>>> import numpy as np
>>> import numpy.linalg as la
>>> np.set_printoptions(suppress=True, linewidth=140)
>>> t = np.deg2rad(72)
>>> feats = np.eye(5)
>>> feats[np.ix_([2, 0], [2, 0])] = [[np.cos(t), -np.sin(t)], [np.sin(t), np.cos(t)]]
>>> feats.round(3)
array([[ 0.309,  0.   ,  0.951,  0.   ,  0.   ],
       [ 0.   ,  1.   ,  0.   ,  0.   ,  0.   ],
       [-0.951,  0.   ,  0.309,  0.   ,  0.   ],
       [ 0.   ,  0.   ,  0.   ,  1.   ,  0.   ],
       [ 0.   ,  0.   ,  0.   ,  0.   ,  1.   ]])
>>> np.round(la.eigvals(feats).sum().real, 3)
np.float64(3.618)
>>> np.round(la.eigvals(feats), 3)
array([0.309+0.951j, 0.309-0.951j, 1.   +0.j   , 1.   +0.j   , 1.   +0.j   ])
>>> round(np.einsum("ii->", feats), 3)
np.float64(3.618)
>>> np.round(np.poly(feats), 3)
array([ 1.   , -3.618,  5.854, -5.854,  3.618, -1.   ])
>>> round(np.einsum("ij,ji->", feats, feats), 3)
np.float64(1.382)
>>> B = np.array([[-7, -6, -5], [7, -7, -6]])
>>> Z = np.kron(B, feats)
>>> la.matrix_rank(Z)
np.int64(10)
>>> Z.round(3)
array([[-2.163, -0.   , -6.657, -0.   , -0.   , -1.854, -0.   , -5.706, -0.   , -0.   , -1.545, -0.   , -4.755, -0.   , -0.   ],
       [-0.   , -7.   , -0.   , -0.   , -0.   , -0.   , -6.   , -0.   , -0.   , -0.   , -0.   , -5.   , -0.   , -0.   , -0.   ],
       [ 6.657, -0.   , -2.163, -0.   , -0.   ,  5.706, -0.   , -1.854, -0.   , -0.   ,  4.755, -0.   , -1.545, -0.   , -0.   ],
       [-0.   , -0.   , -0.   , -7.   , -0.   , -0.   , -0.   , -0.   , -6.   , -0.   , -0.   , -0.   , -0.   , -5.   , -0.   ],
       [-0.   , -0.   , -0.   , -0.   , -7.   , -0.   , -0.   , -0.   , -0.   , -6.   , -0.   , -0.   , -0.   , -0.   , -5.   ],
       [ 2.163,  0.   ,  6.657,  0.   ,  0.   , -2.163, -0.   , -6.657, -0.   , -0.   , -1.854, -0.   , -5.706, -0.   , -0.   ],
       [ 0.   ,  7.   ,  0.   ,  0.   ,  0.   , -0.   , -7.   , -0.   , -0.   , -0.   , -0.   , -6.   , -0.   , -0.   , -0.   ],
       [-6.657,  0.   ,  2.163,  0.   ,  0.   ,  6.657, -0.   , -2.163, -0.   , -0.   ,  5.706, -0.   , -1.854, -0.   , -0.   ],
       [ 0.   ,  0.   ,  0.   ,  7.   ,  0.   , -0.   , -0.   , -0.   , -7.   , -0.   , -0.   , -0.   , -0.   , -6.   , -0.   ],
       [ 0.   ,  0.   ,  0.   ,  0.   ,  7.   , -0.   , -0.   , -0.   , -0.   , -7.   , -0.   , -0.   , -0.   , -0.   , -6.   ]])
>>> rng = np.random.default_rng(735)
>>> idx = rng.permutation(5)
>>> B = feats[:, idx] * rng.choice([-1, 1], 5)
>>> print(B.round(3))
[[-0.    -0.951  0.     0.309  0.   ]
 [-0.    -0.     1.     0.     0.   ]
 [-0.    -0.309  0.    -0.951  0.   ]
 [-0.    -0.     0.     0.     1.   ]
 [-1.    -0.     0.     0.     0.   ]]
>>> U, _, vt = la.svd(feats.T @ B)
>>> np.round(la.lstsq(feats, B)[0], 3) + 0
array([[ 0.,  0.,  0.,  1.,  0.],
       [ 0.,  0.,  1.,  0.,  0.],
       [ 0., -1.,  0.,  0.,  0.],
       [ 0.,  0.,  0.,  0.,  1.],
       [-1.,  0.,  0.,  0.,  0.]])
>>> np.round(U @ vt, 3) + 0
array([[ 0.,  0.,  0.,  1.,  0.],
       [ 0.,  0.,  1.,  0.,  0.],
       [ 0., -1.,  0.,  0.,  0.],
       [ 0.,  0.,  0.,  0.,  1.],
       [-1.,  0.,  0.,  0.,  0.]])
>>> J = np.load("case15.npy")
>>> J.round(3)
array([[ 0.   ,  0.121, -0.125,  0.166,  0.355, -0.873,  0.127,  0.196],
       [ 0.418, -0.56 ,  0.526, -0.238,  0.034, -0.253, -0.324, -0.091],
       [ 0.502, -0.229, -0.774, -0.233,  0.012, -0.004,  0.019, -0.205],
       [-0.209,  0.204, -0.087, -0.644, -0.546, -0.273, -0.211,  0.275],
       [ 0.293, -0.176,  0.148,  0.103, -0.453, -0.038,  0.751,  0.281],
       [ 0.544,  0.422,  0.085, -0.058,  0.253,  0.247, -0.181,  0.599],
       [ 0.251,  0.174, -0.062,  0.612, -0.553, -0.163, -0.429, -0.111],
       [-0.293, -0.582, -0.261,  0.239,  0.001,  0.109, -0.231,  0.621]])
>>> x = np.array([0, 2, 2, 2, 0, 2, 2, 0])
>>> np.round(np.abs(la.eigvals(J)), 3)
array([1., 1., 1., 1., 1., 1., 1., 1.])
>>> round(la.det(J), 3)
np.float64(-1.0)
>>> np.round(la.inv(J), 3) + 0
array([[ 0.   ,  0.418,  0.502, -0.209,  0.293,  0.544,  0.251, -0.293],
       [ 0.121, -0.56 , -0.229,  0.204, -0.176,  0.422,  0.174, -0.582],
       [-0.125,  0.526, -0.774, -0.087,  0.148,  0.085, -0.062, -0.261],
       [ 0.166, -0.238, -0.233, -0.644,  0.103, -0.058,  0.612,  0.239],
       [ 0.355,  0.034,  0.012, -0.546, -0.453,  0.253, -0.553,  0.001],
       [-0.873, -0.253, -0.004, -0.273, -0.038,  0.247, -0.163,  0.109],
       [ 0.127, -0.324,  0.019, -0.211,  0.751, -0.181, -0.429, -0.231],
       [ 0.196, -0.091, -0.205,  0.275,  0.281,  0.599, -0.111,  0.621]])
>>> [p for p in range(1, 25) if np.allclose(la.matrix_power(J, p), np.eye(8))]
[]
>>> print(np.round(la.norm(x), 3), np.round(la.norm(J @ x), 3))
4.472 4.472
>>> np.round(J.T @ (J @ x), 3) + 0
array([0., 2., 2., 2., 0., 2., 2., 0.])
